% ipython --no-banner

In [1]: import numpy as np

In [2]: import numpy.linalg as la

In [3]: np.set_printoptions(precision=3, suppress=True, linewidth=140)

In [4]: rng = np.random.default_rng(525809)

In [5]: lab = rng.integers(0, 2, 4)

In [6]: X = np.array([[2, 1, 1, 1], [0, 0, 1, 2], [1, 1, 0, 1], [2, 1, 0, 0]]) * (lab[:, None] == lab)

In [7]: print(X)
[[2 0 1 1]
 [0 0 0 0]
 [1 0 0 1]
 [2 0 0 0]]

In [8]: rk = la.matrix_rank(X)

In [9]: print(rk)
3

In [10]: null = la.svd(X)[2][rk:].T

In [11]: print(np.round(X @ null, 3) + 0)
[[0.]
 [0.]
 [0.]
 [0.]]

In [12]: print(np.round(null @ null.T, 3) + 0)
[[0. 0. 0. 0.]
 [0. 1. 0. 0.]
 [0. 0. 0. 0.]
 [0. 0. 0. 0.]]

In [13]: print(null.shape)
(4, 1)

In [14]: print(la.matrix_rank(X, rtol=0.1))
3

In [15]: print(np.poly(X))
[ 1. -2. -3. -2.  0.]

In [16]: print(np.einsum("ii->", X))
2

In [17]: print(round(la.det(2 * X), 3), round(float(la.det(X)), 3))
0.0 0.0

In [18]: print(np.trace(X))
2

In [19]: print(np.allclose(X @ X.T, X.T @ X))
False

In [20]: print(round(float(la.det(X)), 3))
0.0

In [21]: print((X - X.T) / 2)
[[ 0.   0.   0.  -0.5]
 [ 0.   0.   0.   0. ]
 [ 0.   0.   0.   0.5]
 [ 0.5  0.  -0.5  0. ]]

In [22]: assert X == X.T
---------------------------------------------------------------------------
ValueError                                Traceback (most recent call last)
Cell In[22], line 1
----> 1 assert X == X.T

ValueError: The truth value of an array with more than one element is ambiguous. Use a.any() or a.all()

In [23]: la.determinant(X)
---------------------------------------------------------------------------
AttributeError                            Traceback (most recent call last)
Cell In[23], line 1
----> 1 la.determinant(X)

AttributeError: module 'numpy.linalg' has no attribute 'determinant'

In [24]: print(round(float(np.abs(la.eigvals(X)).max()), 3))
3.153

In [25]: print((X != 0).astype(int))
[[1 0 1 1]
 [0 0 0 0]
 [1 0 0 1]
 [1 0 0 0]]

In [26]: print(X @ X)
[[7 0 2 3]
 [0 0 0 0]
 [4 0 1 1]
 [4 0 2 2]]

In [27]: print(np.sort(la.eigvals(X).real))
[-0.576 -0.576  0.     3.153]

In [28]: print(np.flatnonzero(la.matrix_power((X != 0) + (X.T != 0) + np.eye(4), 4)[3]))
[0 2 3]

In [29]: print((la.matrix_power((X != 0) + (X.T != 0) + np.eye(4), 4) > 0).astype(int))
[[1 0 1 1]
 [0 1 0 0]
 [1 0 1 1]
 [1 0 1 1]]

In [30]: W0 = np.loadtxt("sample7.csv", delimiter=",")

In [31]: print(W0)
[[ 0.771  1.306  3.007 -3.101  2.01 ]
 [ 0.727 -0.869  2.921  3.599 -1.494]
 [-0.712  2.244  2.978 -2.164  2.43 ]
 [-1.391  3.703  0.571  2.91   0.749]
 [ 2.664 -1.317 -2.371  1.07  -3.066]
 [-3.14  -0.445 -2.741 -1.967  1.888]
 [-0.167 -2.966 -0.454  3.992 -0.18 ]
 [ 2.833 -3.416 -0.962 -0.247  2.077]
 [-2.293  1.019 -0.808 -3.738 -2.019]
 [ 0.635 -3.916 -0.217 -1.717  2.503]
 [ 1.018 -1.087 -4.173  2.258 -0.518]
 [ 1.373 -0.997 -1.997 -0.238  4.252]
 [-3.801 -2.015 -1.147 -0.253 -2.262]
 [ 3.437  1.715  1.379 -2.794  0.736]
 [ 2.056 -1.857 -2.024 -0.437 -3.611]
 [ 1.01  -3.155 -0.312 -2.952  2.284]
 [-2.722 -3.365  0.38   0.896 -2.308]
 [-0.571  4.783 -1.192  0.316  0.53 ]
 [-2.494  2.558  1.944 -2.269 -1.82 ]
 [-0.03  -1.455  2.047  4.046 -1.524]
 [-0.536 -0.587 -4.012  2.793  0.687]
 [-0.604  3.079  3.319 -1.581  1.281]
 [ 0.816  2.852 -3.355  1.187 -1.88 ]
 [-2.943  1.619 -2.599  2.072 -1.636]
 [ 1.075  1.478 -0.379 -2.837  3.67 ]
 [ 1.562  2.147  2.416 -2.594  2.32 ]]

In [32]: Ac = W0 - W0.mean(axis=0)

In [33]: evecs = la.svd(Ac)[2][:1]

In [34]: out = Ac - Ac @ evecs.T @ evecs

In [35]: print(la.norm(out, axis=1).round(6).argmax())
3

In [36]: print((Ac @ evecs.T).std(axis=0))
[3.018]

In [37]: print(np.cov(Ac @ evecs.T, rowvar=False))
9.472705737527972

In [38]: print(out.std(axis=0))
[1.909 2.015 1.741 1.483 1.676]

In [39]: print(np.count_nonzero(W0))
130

In [40]: print(np.abs(W0).max())
4.783

In [41]: W0[26]
---------------------------------------------------------------------------
IndexError                                Traceback (most recent call last)
Cell In[41], line 1
----> 1 W0[26]

IndexError: index 26 is out of bounds for axis 0 with size 26

In [42]: print(W0.mean(axis=0))
[-0.055  0.041 -0.299 -0.144  0.196]

In [43]: print(la.matrix_rank(W0))
5

In [44]: print(la.svd(W0, compute_uv=False))
[15.391 12.369 10.117  9.569  8.138]

In [45]: hat = W0 @ la.solve(W0.T @ W0, W0.T)

In [46]: print(np.round(la.eigvalsh(hat), 3) + 0)
[0. 0. 0. 0. 0. 0. 0. 0. 0. 0. 0. 0. 0. 0. 0. 0. 0. 0. 0. 0. 0. 1. 1. 1. 1. 1.]

In [47]: print(la.matrix_rank(np.eye(26) - hat))
21

In [48]: cent = W0[[5, 6]].astype(float)

In [49]: for _ in range(3):
    ...:     lab = la.norm(W0[:, None] - cent, axis=-1).argmin(axis=1)
    ...:     cent = np.array([W0[lab == j].mean(axis=0) for j in range(2)])
    ...: 

In [50]: print(lab)
[0 1 0 0 1 0 1 1 0 0 1 0 1 0 1 0 1 0 0 1 1 0 1 1 0 0]

In [51]: print(cent)
[[-0.096  1.109  0.569 -1.766  1.487]
 [-0.007 -1.205 -1.312  1.748 -1.31 ]]

In [52]: print(np.abs(cent[1] - cent[0]).argmax())
3

In [53]: print(np.bincount(lab))
[14 12]

In [54]: print(cent[1] - cent[0])
[ 0.089 -2.314 -1.882  3.514 -2.796]

In [55]: A = np.loadtxt("run11.csv", delimiter=",")

In [56]: print(A)
[[10.  3.  5. -5.]
 [ 3. 22.  4.  2.]
 [ 5.  4.  9. -4.]
 [-5.  2. -4. 14.]]

In [57]: low = la.cholesky(A)

In [58]: print(np.diag(low) ** 2)
[10.    21.1    6.204 10.328]

In [59]: print(low)
[[ 3.162  0.     0.     0.   ]
 [ 0.949  4.593  0.     0.   ]
 [ 1.581  0.544  2.491  0.   ]
 [-1.581  0.762 -0.769  3.214]]

In [60]: f = np.array([2, 2, 0, 1])

In [61]: out = low + np.outer(f, np.eye(4)[0])

In [62]: print(round(float(la.det(out) / la.det(low)), 3), round(float(1 + la.solve(low, f)[0]), 3))
1.632 1.632

In [63]: print(out)
[[ 5.162  0.     0.     0.   ]
 [ 2.949  4.593  0.     0.   ]
 [ 1.581  0.544  2.491  0.   ]
 [-0.581  0.762 -0.769  3.214]]

In [64]: print(np.round(np.einsum("ii->", out), 3))
15.46

In [65]: print(np.round(la.det(out.T), 3))
189.815

In [66]: print(la.eigvals(out))
[3.214 2.491 4.593 5.162]

In [67]: print(np.round(la.eigvals(out).sum().real, 3))
15.46

In [68]: ang = np.radians(135)

In [69]: R = np.eye(4)

In [70]: R[3, 3] = R[2, 2] = np.cos(ang)

In [71]: R[3, 2], R[2, 3] = -np.sin(ang), np.sin(ang)

In [72]: print(R)
[[ 1.     0.     0.     0.   ]
 [ 0.     1.     0.     0.   ]
 [ 0.     0.    -0.707  0.707]
 [ 0.     0.    -0.707 -0.707]]

In [73]: out = A @ R.T

In [74]: print(round(float(la.det(R)), 3), round(float(np.trace(R)), 3))
1.0 0.586

In [75]: print(np.allclose(la.norm(A, axis=1), la.norm(out, axis=1)))
True

In [76]: print(np.abs(out - A).max(axis=0))
[ 0.     0.    18.192 21.071]

In [77]: print(la.svd(A, compute_uv=False), la.svd(out, compute_uv=False))
[24.614 19.634  6.338  4.414] [24.614 19.634  6.338  4.414]

In [78]: print(la.eigvals(A))
[24.614 19.634  4.414  6.338]

In [79]: print(np.einsum("ii->", A))
55.0

In [80]: print(round(float(la.det(A[::-1])), 3))
13520.0

In [81]: print(np.kron(np.eye(2, dtype=int), A))
[[10.  3.  5. -5.  0.  0.  0. -0.]
 [ 3. 22.  4.  2.  0.  0.  0.  0.]
 [ 5.  4.  9. -4.  0.  0.  0. -0.]
 [-5.  2. -4. 14. -0.  0. -0.  0.]
 [ 0.  0.  0. -0. 10.  3.  5. -5.]
 [ 0.  0.  0.  0.  3. 22.  4.  2.]
 [ 0.  0.  0. -0.  5.  4.  9. -4.]
 [-0.  0. -0.  0. -5.  2. -4. 14.]]

In [82]: M = np.load("arr.npy")

In [83]: print(M)
[[-18 -27  14  21]
 [-27 -27  21  21]
 [ 16  24   4   6]
 [ 24  24   6   6]]

In [84]: print(np.round(la.norm(X[2], 1), 3), np.round(la.norm(X[2], np.inf), 3))
2.0 1.0

In [85]: print(round(la.norm(X, 1), 3), round(la.norm(X, np.inf), 3))
5.0 4.0

In [86]: print(round(float(la.norm(X, 2)), 3))
3.259

In [87]: print(X[2] @ X[0])
3

In [88]: F = np.loadtxt("w.csv", delimiter=",")

In [89]: print(F)
[[1.   0.2  0.04]
 [0.2  1.   0.2 ]
 [0.04 0.2  1.  ]]

In [90]: def softmax(z):
    ...:     e = np.exp(z - z.max(axis=-1, keepdims=True))
    ...:     return e / e.sum(axis=-1, keepdims=True)
    ...: 

In [91]: print(softmax(F[1]))
[0.237 0.527 0.237]

In [92]: print(softmax(F).sum(axis=1))
[1. 1. 1.]

In [93]: print(np.round(softmax(10 * F[1]), 3) + 0)
[0.    0.999 0.   ]

In [94]: att = F @ F.T / np.sqrt(3)

In [95]: print(softmax(att).round(6).argmax(axis=1))
[0 1 2]

In [96]: print(softmax(att)[1] @ F)
[0.384 0.539 0.384]

In [97]: hat = np.triu(np.array([[7, -8, -2, 4], [-1, 7, -4, -9], [-7, 7, -3, 1], [-3, 5, -8, -8]]), 1) + np.eye(4)

In [98]: out = hat @ M @ la.inv(hat)

In [99]: print(la.matrix_rank(out))
4

In [100]: print(np.round(la.det(out), 3))
49284.0

In [101]: print(np.trace(out), np.trace(M))
-35.0 -35

In [102]: low = la.cholesky(F)

In [103]: print(np.diag(low) ** 2)
[1.   0.96 0.96]

In [104]: print(low @ low.T)
[[1.   0.2  0.04]
 [0.2  1.   0.2 ]
 [0.04 0.2  1.  ]]

In [105]: print(round(np.prod(np.diag(low)) ** 2, 3), round(la.det(F), 3))
0.922 0.922

In [106]: hat = np.triu(np.array([[2, -3, 3], [1, 1, 2], [1, -3, -3]]), 1) + np.eye(3)

In [107]: out = hat @ F @ la.inv(hat)

In [108]: print(round(la.det(out), 3))
0.922

In [109]: print(out)
[[ 0.52 -0.64  2.16]
 [ 0.28  2.24 -3.12]
 [ 0.04  0.32  0.24]]

In [110]: print(la.matrix_rank(out))
3

In [111]: data = np.loadtxt("x.csv", delimiter=",")

In [112]: print(data)
[[ -4.969 -13.332   4.053]
 [ -6.623  -8.008  -0.132]
 [ -5.455 -11.75    3.072]
 [ -2.713 -12.13    4.043]
 [ -4.14  -12.812   1.846]
 [ -3.847 -13.756   2.181]
 [ -9.264  -8.836   0.277]
 [ -9.672  -6.855  -0.046]
 [ -8.126  -9.446   0.614]
 [ -4.702 -12.427   3.019]
 [ -3.463 -12.286   3.001]
 [ -3.107 -11.507   3.067]
 [ -8.673  -8.171  -1.55 ]
 [-10.246  -7.62    0.449]
 [ -3.325 -12.735   3.836]
 [ -4.143 -11.34    3.918]
 [ -3.601 -13.533   2.237]
 [ -4.439 -10.672   2.359]
 [ -4.593 -10.352   2.988]
 [ -2.451 -13.546   3.535]
 [ -9.741  -9.52    1.379]
 [ -7.41   -8.305  -0.267]
 [ -8.739  -8.164  -0.925]
 [ -3.496 -11.68    3.645]
 [ -3.084 -14.589   3.77 ]
 [ -8.57   -8.789   1.492]
 [ -8.087  -8.513  -0.566]
 [ -7.913  -7.204  -1.28 ]
 [ -5.859 -12.693   4.344]]

In [113]: x = np.array([1, 1, 0])

In [114]: y = data @ x

In [115]: print(np.round(la.pinv(data) @ data, 3) + 0)
[[1. 0. 0.]
 [0. 1. 0.]
 [0. 0. 1.]]

In [116]: print(np.round(la.lstsq(data, y)[0], 3) + 0)
[1. 1. 0.]

In [117]: print(np.round(la.solve(data.T @ data, data.T @ y), 3) + 0)
[1. 1. 0.]

In [118]: y = y + 0.3 * rng.normal(size=29)

In [119]: print(y)
[-17.956 -14.481 -16.958 -15.016 -16.874 -17.939 -18.265 -16.914 -16.913 -17.311 -15.745 -14.675 -16.982 -17.249 -16.11  -15.505 -17.5
 -14.796 -15.105 -15.464 -19.294 -15.206 -16.879 -15.22  -17.338 -17.673 -16.65  -15.203 -18.859]

In [120]: beta, *_ = la.lstsq(data, y)

In [121]: print([round(float(la.norm(la.solve(data.T @ data + lam * np.eye(3), data.T @ y))), 2) for lam in (0, 1, 10, 100)])
[1.41, 1.41, 1.4, 1.35]

In [122]: print(beta)
[ 0.998  0.997 -0.005]

In [123]: cent = data[[19, 13]].astype(float)

In [124]: for _ in range(7):
     ...:     lab = la.norm(data[:, None] - cent, axis=-1).argmin(axis=1)
     ...:     cent = np.array([data[lab == j].mean(axis=0) for j in range(2)])
     ...: 

In [125]: print(lab)
[0 1 0 0 0 0 1 1 1 0 0 0 1 1 0 0 0 0 0 0 1 1 1 0 0 1 1 1 0]

In [126]: print(cent[1] - cent[0])
[-4.625  4.134 -3.276]

In [127]: w, evecs = la.eigvalsh(F)
---------------------------------------------------------------------------
ValueError                                Traceback (most recent call last)
Cell In[127], line 1
----> 1 w, evecs = la.eigvalsh(F)

ValueError: too many values to unpack (expected 2)

In [128]: w, evecs = la.eigh(F)

In [129]: print(np.round(evecs.T @ evecs, 3) + 0)
[[1. 0. 0.]
 [0. 1. 0.]
 [0. 0. 1.]]

In [130]: print(la.eigvalsh(F @ F))
[0.542 0.922 1.699]

In [131]: print(np.abs(evecs[:, -1]).round(6).argmax())
1

In [132]: print(np.round(evecs.T @ F @ evecs, 3) + 0)
[[0.736 0.    0.   ]
 [0.    0.96  0.   ]
 [0.    0.    1.304]]

In [133]: print(la.svd(F, compute_uv=False))
[1.304 0.96  0.736]

In [134]: m1, _ = la.qr(np.array([[-0.8, 0.9, -0.2, -0.4],
     ...:     [1.5, 3.3, 1.2, 1.2],
     ...:     [0.3, 0.2, 0.2, 0.4],
     ...:     [-0.1, 0.1, -0.3, 0.7]]))

In [135]: print(m1)
[[-0.463 -0.862 -0.137  0.153]
 [ 0.867 -0.486  0.014 -0.105]
 [ 0.173  0.097 -0.107  0.974]
 [-0.058 -0.103  0.985  0.129]]

In [136]: print(np.round(m1.T @ m1, 3) + 0)
[[1. 0. 0. 0.]
 [0. 1. 0. 0.]
 [0. 0. 1. 0.]
 [0. 0. 0. 1.]]

In [137]: print(round(float(m1[:, 3] @ m1[:, 0]), 3))
-0.0

In [138]: print(np.round(m1 @ m1.T, 3) + 0)
[[1. 0. 0. 0.]
 [0. 1. 0. 0.]
 [0. 0. 1. 0.]
 [0. 0. 0. 1.]]
